% ipython --no-banner

In [1]: import numpy as np

In [2]: from numpy import linalg as LA

In [3]: np.set_printoptions(precision=3, suppress=True, linewidth=120)

In [4]: tidy = lambda a: np.round(a, 3) + 0

In [5]: F = np.load("case11.npy")

In [6]: print(F)
[[0 0 0 0]
 [0 1 0 0]
 [0 0 0 0]
 [0 0 0 0]]

In [7]: print(np.abs(np.diag(LA.qr(F)[1])) > 1e-9)
[False  True False False]

In [8]: print(np.allclose(F[:-1].T @ LA.lstsq(F[:-1].T, F[-1])[0], F[-1]))
True

In [9]: x0 = np.array([-2, -1, 2, -1])

In [10]: print((F @ x0).argmax())
0

In [11]: print(F @ (2 * x0))
[ 0 -2  0  0]

In [12]: print(np.sign((F @ x0).round(6)))
[ 0 -1  0  0]

In [13]: print(F @ np.eye(4)[1])
[0. 1. 0. 0.]

In [14]: print(F @ np.ones(4))
[0. 1. 0. 0.]

In [15]: print(LA.norm(F @ x0) <= LA.norm(F, 2) * LA.norm(x0) + 1e-9)
True

In [16]: print(F.ravel(order="F"))
[0 0 0 0 0 1 0 0 0 0 0 0 0 0 0 0]

In [17]: blk = F.reshape(4, 2, -1)

In [18]: print(blk[:, 0])
[[0 0]
 [0 1]
 [0 0]
 [0 0]]

In [19]: print(blk.shape)
(4, 2, 2)

In [20]: print(blk.transpose(1, 0, 2))
[[[0 0]
  [0 1]
  [0 0]
  [0 0]]

 [[0 0]
  [0 0]
  [0 0]
  [0 0]]]

In [21]: arr = np.load("arr.npy")

In [22]: print(arr)
[[0 0 0 1]
 [0 1 0 0]
 [0 0 1 0]
 [1 0 0 0]]

In [23]: print(arr[:, 2] @ arr[:, 0])
0

In [24]: print(tidy(LA.pinv(arr)))
[[0. 0. 0. 1.]
 [0. 1. 0. 0.]
 [0. 0. 1. 0.]
 [1. 0. 0. 0.]]

In [25]: print(tidy(LA.svd(arr, compute_uv=False)))
[1. 1. 1. 1.]

In [26]: print(arr @ arr.T)
[[1 0 0 0]
 [0 1 0 0]
 [0 0 1 0]
 [0 0 0 1]]

In [27]: print(tidy(LA.norm(arr, axis=0)))
[1. 1. 1. 1.]

In [28]: f = np.array([5, 6, -5, -3])

In [29]: other = arr + np.outer(f, np.eye(4)[2])

In [30]: print(LA.matrix_rank(other - arr))
1

In [31]: print(tidy(LA.det(other) / LA.det(arr)), tidy(1 + LA.solve(arr, f)[2]))
-4.0 -4.0

In [32]: print(LA.matrix_rank(LA.inv(other) - LA.inv(arr), tol=1e-8))
1

In [33]: print(other)
[[ 0.  0.  5.  1.]
 [ 0.  1.  6.  0.]
 [ 0.  0. -4.  0.]
 [ 1.  0. -3.  0.]]

In [34]: w, vecs = LA.eigh(arr)

In [35]: x0 = np.array([2, -2, -1, -2])

In [36]: print(tidy(vecs * np.maximum(w, 0) @ vecs.T))
[[0.5 0.  0.  0.5]
 [0.  1.  0.  0. ]
 [0.  0.  1.  0. ]
 [0.5 0.  0.  0.5]]

In [37]: print(tidy(LA.eigvalsh(arr[1:, 1:])))
[0. 1. 1.]

In [38]: print(tidy(x0 @ arr @ x0 / (x0 @ x0)), w[0], w[-1])
-0.231 -1.0 1.0

In [39]: print(x0 @ arr @ x0)
-3

In [40]: m1 = np.array([[2, 0, 0, 0], [0, 0, 0, 0], [0, 0, 2, 0], [0, 0, 0, 2]])

In [41]: proj = np.triu(np.array([[2, 2, -2, -1], [-2, 0, -2, 2], [0, -2, -1, 2], [0, 0, 1, -1]]), 1) + np.eye(4)

In [42]: other = proj @ m1 @ LA.inv(proj)

In [43]: print(tidy(LA.det(other)))
0.0

In [44]: print(other)
[[ 2. -4. -8. 24.]
 [ 0.  0. -4. 12.]
 [ 0.  0.  2.  0.]
 [ 0.  0.  0.  2.]]

In [45]: print(np.poly(other))
[ 1. -6. 12. -8.  0.]

In [46]: print(np.trace(other), np.trace(m1))
6.0 6

In [47]: print(proj @ m1 - m1 @ proj)
[[ 0. -4.  0.  0.]
 [ 0.  0. -4.  4.]
 [ 0.  0.  0.  0.]
 [ 0.  0.  0.  0.]]

In [48]: print(m1[1] @ m1[3])
0

In [49]: print(LA.norm(m1, axis=1).argmax())
0

In [50]: print(tidy(np.sort(LA.eigvals(m1).real)))
[0. 2. 2. 2.]

In [51]: print(m1 @ m1)
[[4 0 0 0]
 [0 0 0 0]
 [0 0 4 0]
 [0 0 0 4]]

In [52]: print((LA.matrix_power((m1 != 0) + (m1.T != 0) + np.eye(4), 4) > 0).astype(int))
[[1 0 0 0]
 [0 1 0 0]
 [0 0 1 0]
 [0 0 0 1]]

In [53]: print(np.flatnonzero(LA.matrix_power((m1 != 0) + (m1.T != 0) + np.eye(4), 4)[2]))
[2]

In [54]: U, sig, Vh = LA.svd(m1)

In [55]: print(np.argmax(sig[:-1] / (sig[1:] + 1e-6)) + 1)
3

In [56]: other = U[:, :3] @ np.diag(sig[:3]) @ Vh[:3]

In [57]: print(LA.matrix_rank(m1, rtol=0.05))
3

In [58]: print(LA.matrix_rank(other))
3

In [59]: print(tidy(LA.norm(m1 - other, 2)), sig[3])
0.0 0.0

In [60]: print(m1 @ m1)
[[4 0 0 0]
 [0 0 0 0]
 [0 0 4 0]
 [0 0 0 4]]

In [61]: print(tidy(np.abs(LA.eigvals(m1)).max()))
2.0

In [62]: print(np.allclose(m1 @ m1.T, m1.T @ m1))
True

In [63]: print((m1 + m1.T) / 2)
[[2. 0. 0. 0.]
 [0. 0. 0. 0.]
 [0. 0. 2. 0.]
 [0. 0. 0. 2.]]

In [64]: data = np.loadtxt("w.csv", delimiter=",")

In [65]: print(data)
[[-1. -1.  0.  0.]
 [-1.  2. -1.  0.]
 [ 0. -1. -9. -1.]
 [ 0.  0. -1. -7.]]

In [66]: x0 = np.array([1, 1, 3, 0])

In [67]: h1 = np.maximum(data @ x0, 0)

In [68]: print(np.maximum(data @ (3 * x0), 0))
[0. 0. 0. 0.]

In [69]: print(np.flatnonzero(h1 > 1e-9))
[]

In [70]: print(np.maximum(data @ x0, 0) - np.maximum(-data @ x0, 0))
[ -2.  -2. -28.  -3.]

In [71]: print(h1)
[0. 0. 0. 0.]

In [72]: rng = np.random.default_rng(65)

In [73]: labels = rng.permutation(4)

In [74]: print(labels)
[2 1 0 3]

In [75]: other = data[labels][:, labels]

In [76]: print(tidy(LA.det(other)), tidy(LA.det(data[labels])))
-193.0 193.0

In [77]: print(np.trace(other))
-15.0

In [78]: print(np.diag(other))
[-9.  2. -1. -7.]

In [79]: print(np.allclose(other, data))
False

In [80]: print(other)
[[-9. -1.  0. -1.]
 [-1.  2. -1.  0.]
 [ 0. -1. -1.  0.]
 [-1.  0.  0. -7.]]

In [81]: print(other[2] @ other[3])
0.0

In [82]: print(tidy(LA.norm(other, axis=0)))
[9.11  2.449 1.414 7.071]

In [83]: print(tidy(LA.norm(other, "nuc")))
19.768

In [84]: print(tidy(LA.norm(other, axis=1)))
[9.11  2.449 1.414 7.071]

In [85]: w, vecs = LA.eigh(data)

In [86]: print(np.unique(w.round(6) + 0, return_counts=True)[1])
[1 1 1 1]

In [87]: print(tidy(LA.svd(data, compute_uv=False)))
[9.49  6.603 2.384 1.292]

In [88]: print(tidy(w.sum()), np.trace(data))
-15.0 -15.0

In [89]: print(tidy(w))
[-9.49  -6.603 -1.292  2.384]

In [90]: print(tidy(vecs @ np.diag(w) @ vecs.T))
[[-1. -1.  0.  0.]
 [-1.  2. -1.  0.]
 [ 0. -1. -9. -1.]
 [ 0.  0. -1. -7.]]

In [91]: print(tidy(np.abs(vecs[:, -1])))
[0.282 0.956 0.085 0.009]

In [92]: print(np.abs(vecs[:, -1]).round(6).argmax())
1

In [93]: print(tidy(vecs.T @ data @ vecs))
[[-9.49   0.     0.     0.   ]
 [ 0.    -6.603  0.     0.   ]
 [ 0.     0.    -1.292  0.   ]
 [ 0.     0.     0.     2.384]]

In [94]: other = data / np.sqrt((data ** 2).mean(axis=1, keepdims=True))

In [95]: print(LA.matrix_rank(other) == LA.matrix_rank(data))
True

In [96]: print(tidy(other[3]))
[ 0.     0.    -0.283 -1.98 ]

In [97]: print(data - data.mean(axis=1, keepdims=True))
[[-0.5  -0.5   0.5   0.5 ]
 [-1.    2.   -1.    0.  ]
 [ 2.75  1.75 -6.25  1.75]
 [ 2.    2.    1.   -5.  ]]

In [98]: K = np.load("data.npy")

In [99]: print(K)
[[ 3  3  3  3]
 [ 3  6  6  6]
 [ 3  6  9  9]
 [ 3  6  9 12]]

In [100]: x0 = np.array([1, -1, -2, -2])

In [101]: h1 = np.maximum(arr @ x0, 0)

In [102]: print(tidy(np.tanh(arr @ x0)))
[-0.964 -0.762 -0.964  0.762]

In [103]: print(arr * (h1 > 1e-9)[:, None])
[[0 0 0 0]
 [0 0 0 0]
 [0 0 0 0]
 [1 0 0 0]]

In [104]: print(np.flatnonzero(h1 > 1e-9))
[3]

In [105]: x0 = np.array([2, 1, 1, 0])

In [106]: target = K @ x0

In [107]: beta, lr = np.zeros(4), 1 / LA.norm(K, 2) ** 2

In [108]: for i in range(5):
     ...:     beta -= lr * K.T @ (K @ beta - target)
     ...:     if i % 1 == 0: print(i, round(LA.norm(K @ beta - target), 3))
     ...: 
0 5.203
1 5.13
2 5.057
3 4.986
4 4.915

In [109]: print(tidy(LA.cond(K)))
29.284

In [110]: G = F.T @ F

In [111]: print(np.diag(G))
[0 1 0 0]

In [112]: print(np.allclose(G, G.T))
True

In [113]: print((F @ F.T).shape)
(4, 4)

In [114]: print(G)
[[0 0 0 0]
 [0 1 0 0]
 [0 0 0 0]
 [0 0 0 0]]

In [115]: x0 = np.array([2, 2, 0, 2])

In [116]: print(np.sign((K @ x0).round(6)))
[1 1 1 1]

In [117]: print(K @ x0)
[18 30 36 42]

In [118]: print(np.einsum("ij,j->i", K, x0))
[18 30 36 42]

In [119]: print((K @ x0).argmax())
3

In [120]: print(K @ np.ones(4))
[12. 21. 27. 30.]

In [121]: M = np.loadtxt("block14.csv", delimiter=",")

In [122]: print(M)
[[ 2.731  2.197 -2.221 -0.315]
 [-2.255 -1.741 -0.48  -1.525]
 [ 0.001 -1.846  0.947  0.72 ]]

In [123]: def softmax(z):
     ...:     e = np.exp(z - z.max(axis=-1, keepdims=True))
     ...:     return e / e.sum(axis=-1, keepdims=True)
     ...: 

In [124]: print(tidy(softmax(10 * M[0])))
[0.995 0.005 0.    0.   ]

In [125]: att = M @ M.T / np.sqrt(4)

In [126]: print(tidy(softmax(att)[0] @ M))
[ 2.731  2.197 -2.221 -0.315]

In [127]: print(tidy(softmax(att)))
[[1.    0.    0.   ]
 [0.    0.989 0.011]
 [0.003 0.17  0.827]]

In [128]: t = np.radians(120)

In [129]: r_ = np.eye(4)

In [130]: r_[1, 1] = r_[0, 0] = np.cos(t)

In [131]: r_[1, 0], r_[0, 1] = -np.sin(t), np.sin(t)

In [132]: print(tidy(r_))
[[-0.5    0.866  0.     0.   ]
 [-0.866 -0.5    0.     0.   ]
 [ 0.     0.     1.     0.   ]
 [ 0.     0.     0.     1.   ]]

In [133]: other = M @ r_.T

In [134]: print(tidy(LA.svd(M, compute_uv=False)), tidy(LA.svd(other, compute_uv=False)))
[5.   2.5  1.25] [5.   2.5  1.25]

In [135]: print(np.allclose(LA.norm(M, axis=1), LA.norm(other, axis=1)))
True

In [136]: print(tidy(LA.det(r_)), tidy(np.trace(r_)))
1.0 1.0

In [137]: x0 = np.array([8, 1, 0, 0])

In [138]: print(LA.norm(r_ @ x0) <= LA.norm(r_, 2) * LA.norm(x0) + 1e-9)
True

In [139]: print(tidy(r_ @ np.ones(4)))
[ 0.366 -1.366  1.     1.   ]

In [140]: print((r_ @ x0).argmax())
2

In [141]: print(tidy(r_ @ np.eye(4)[0]))
[-0.5   -0.866  0.     0.   ]

In [142]: f, r1 = M[2], M[0]

In [143]: print(tidy(f @ f))
4.823

In [144]: pr = (f @ r1) / (f @ f) * f

In [145]: print(LA.matrix_rank(np.outer(f, r1)))
1

In [146]: print(tidy((r1 - pr) @ f))
0.0

In [147]: print(tidy(LA.norm(f + r1) ** 2 + LA.norm(f - r1) ** 2))
44.28

In [148]: X = np.loadtxt("x.csv", delimiter=",")

In [149]: print(tidy(X))
[[ 1.021 -0.031 -0.206  0.061]
 [-0.031  0.843  0.927 -0.265]
 [-0.206  0.927  1.113 -0.056]
 [ 0.061 -0.265 -0.056  1.023]]

In [150]: print(tidy(LA.det(X[::-1])))
0.0

In [151]: print(tidy(np.poly(X)))
[ 1. -4.  5. -2.  0.]

In [152]: print(np.einsum("ij,ji->", X, X))
6.0

In [153]: feats = np.loadtxt("out16.csv", delimiter=",")

In [154]: print(feats)
[[ 6. -3.  0. -1.]
 [-3. -4. -2.  4.]
 [ 0. -2.  2.  3.]
 [-1.  4.  3. -2.]]

In [155]: other = np.array([[-2, -1, 0], [2, -1, 2], [1, 1, -2], [2, 2, 0]])

In [156]: print(feats @ other)
[[-20.  -5.  -6.]
 [  4.  13.  -4.]
 [  4.  10.  -8.]
 [  9.  -4.   2.]]

In [157]: print(LA.matrix_rank(feats @ other))
3

In [158]: print(np.einsum("ij,ij->i", feats, feats))
[46. 45. 17. 30.]
